$ python -q
>>> import numpy as np
>>> from numpy import linalg as LA
>>> np.set_printoptions(precision=3, suppress=True, linewidth=200)
>>> tidy = lambda a: np.round(a, 3) + 0
>>> X = np.array([[0, 2, 1], [0, 2, 1], [0, 0, 2]])
>>> u = np.array([0, 0, 2])
>>> print(np.convolve(X[0], u))
[0 0 0 4 2]
>>> print(np.array([np.convolve(row, u, "same") for row in X]))
[[0 0 4]
 [0 0 4]
 [0 0 0]]
>>> print(LA.lstsq(X[:-1].T, X[-1])[2])
1
>>> print(np.allclose(X[:-1].T @ LA.lstsq(X[:-1].T, X[-1])[0], X[-1]))
False
>>> print(np.unique(X.round(6), axis=0).shape)
(2, 3)
>>> print([int(LA.matrix_rank(LA.matrix_power(X, p))) for p in range(1, 4)])
[2, 2, 2]
>>> U, sv, VT = LA.svd(X)
>>> print(tidy(sv))
[3.335 1.696 0.   ]
>>> print(np.argmax(sv[:-1] / (sv[1:] + 1e-6)) + 1)
2
>>> B = U[:, :2] @ np.diag(sv[:2]) @ VT[:2]
>>> print(LA.matrix_rank(B))
2
>>> print(tidy(np.abs(X - B).max()))
0.0
>>> print(LA.matrix_rank(X, rtol=0.05))
2
>>> print(tidy(LA.norm(X - B, 2)), sv[2])
0.0 0.0
>>> print(LA.matrix_power(X, 3))
[[ 0  8 12]
 [ 0  8 12]
 [ 0  0  8]]
>>> print(tidy(LA.det(X)))
0.0
>>> rng = np.random.default_rng(6533)
>>> feats = np.triu(rng.random((5, 5)) < 0.5, 1).astype(int)
>>> feats = feats + feats.T
>>> print(feats)
[[0 0 1 0 1]
 [0 0 0 0 1]
 [1 0 0 0 0]
 [0 0 0 0 1]
 [1 1 0 1 0]]
>>> # symmetric
>>> x0 = np.array([2, 1, 3, 1, 0])
>>> print(feats @ (2 * x0))
[6 0 4 0 8]
>>> print(LA.norm(feats @ x0) <= LA.norm(feats, 2) * LA.norm(x0) + 1e-9)
True
>>> print(np.sign((feats @ x0).round(6)))
[1 0 1 0 1]
>>> print(np.abs(np.diag(LA.qr(feats)[1])) > 1e-9)
[ True  True  True False  True]
>>> print(tidy(np.trace(LA.pinv(feats) @ feats)))
4.0
>>> print(np.allclose(feats[:-1].T @ LA.lstsq(feats[:-1].T, feats[-1])[0], feats[-1]))
False
>>> print(LA.lstsq(feats[:-1].T, feats[-1])[2])
3
>>> W0 = np.array([[3, 0, 3, 0], [-1, -3, -1, -3], [3, 0, 3, 0], [-1, -3, -1, -3]])
>>> print(LA.matrix_rank(W0, rtol=0.1))
2
>>> print(tidy(LA.norm(W0, 2) / LA.norm(W0)))
0.812
>>> print(np.allclose(W0[:-1].T @ LA.lstsq(W0[:-1].T, W0[-1])[0], W0[-1]))
True
>>> print(tidy(W0 @ LA.pinv(W0) @ W0))
[[ 3.  0.  3.  0.]
 [-1. -3. -1. -3.]
 [ 3.  0.  3.  0.]
 [-1. -3. -1. -3.]]
>>> W = np.array([[6, 8, 4], [-3, 6, 7], [6, 1, 8]])
>>> beta = np.array([9, 2, 4])
>>> H = np.maximum(X @ W + beta, 0)
>>> print((H > 0).mean(axis=0))
[1. 1. 1.]
>>> print((H > 0).astype(int))
[[1 1 1]
 [1 1 1]
 [1 1 1]]
>>> print(LA.matrix_rank(H))
2
>>> print(H)
[[ 9 15 26]
 [ 9 15 26]
 [21  4 20]]
>>> C = np.array([[0, -2, -2], [2, 1, 0], [-2, -2, 0]])
>>> print(W @ C)
[[  8 -12 -12]
 [ -2  -2   6]
 [-14 -27 -12]]
>>> B = X / LA.norm(X, axis=1, keepdims=True)
>>> cov = B @ B.T
>>> print(tidy(np.degrees(np.arccos(np.clip(cov[1, 2], -1, 1)))))
63.435
>>> print((cov - 2 * np.eye(3)).round(6).argmax(axis=1))
[1 0 0]
>>> print(tidy(cov[1]))
[1.    1.    0.447]
>>> print(tidy(LA.norm(B, axis=1)))
[1. 1. 1.]
>>> print((np.abs(cov) > 0.9).astype(int))
[[1 1 0]
 [1 1 0]
 [0 0 1]]
>>> print(tidy(cov))
[[1.    1.    0.447]
 [1.    1.    0.447]
 [0.447 0.447 1.   ]]
>>> np.zeros(3, 3)
Traceback (most recent call last):
  File "<python-input-57>", line 1, in <module>
    np.zeros(3, 3)
    ~~~~~~~~^^^^^^
TypeError: Cannot interpret '3' as a data type
>>> print(np.count_nonzero(cov))
9
>>> print(tidy(LA.svd(cov, compute_uv=False)))
[2.306 0.694 0.   ]
>>> print(tidy(cov.sum(axis=1)))
[2.447 2.447 1.894]
>>> E = np.load("w.npy")
>>> print(E)
[[ 3. -2. -1. -1. -3.]
 [ 0.  2.  2.  0. -4.]
 [ 0. -4.  4. -5.  1.]
 [ 0.  0.  2. -5.  2.]
 [ 0.  2.  5.  4.  2.]]
>>> x0 = np.array([1, 0, 1, 0, 0])
>>> print(E @ np.ones(5))
[-4.  0. -4. -1. 13.]
>>> print((E * x0).sum(axis=1))
[2. 2. 4. 2. 5.]
>>> print((E @ x0).argmax())
4
>>> q, evecs = LA.qr(E[:, :2])[0], LA.qr(E[:, 2:])[0]
>>> sv = LA.svd(q.T @ evecs, compute_uv=False)
>>> print(tidy(sv))
[0.746 0.537]
>>> print(tidy(np.degrees(np.arccos(sv.clip(0, 1)))))
[41.749 57.517]
>>> print((sv > 0.9).sum())
0
>>> print(tidy(LA.norm(q @ q.T - evecs @ evecs.T, 2)))
1.0
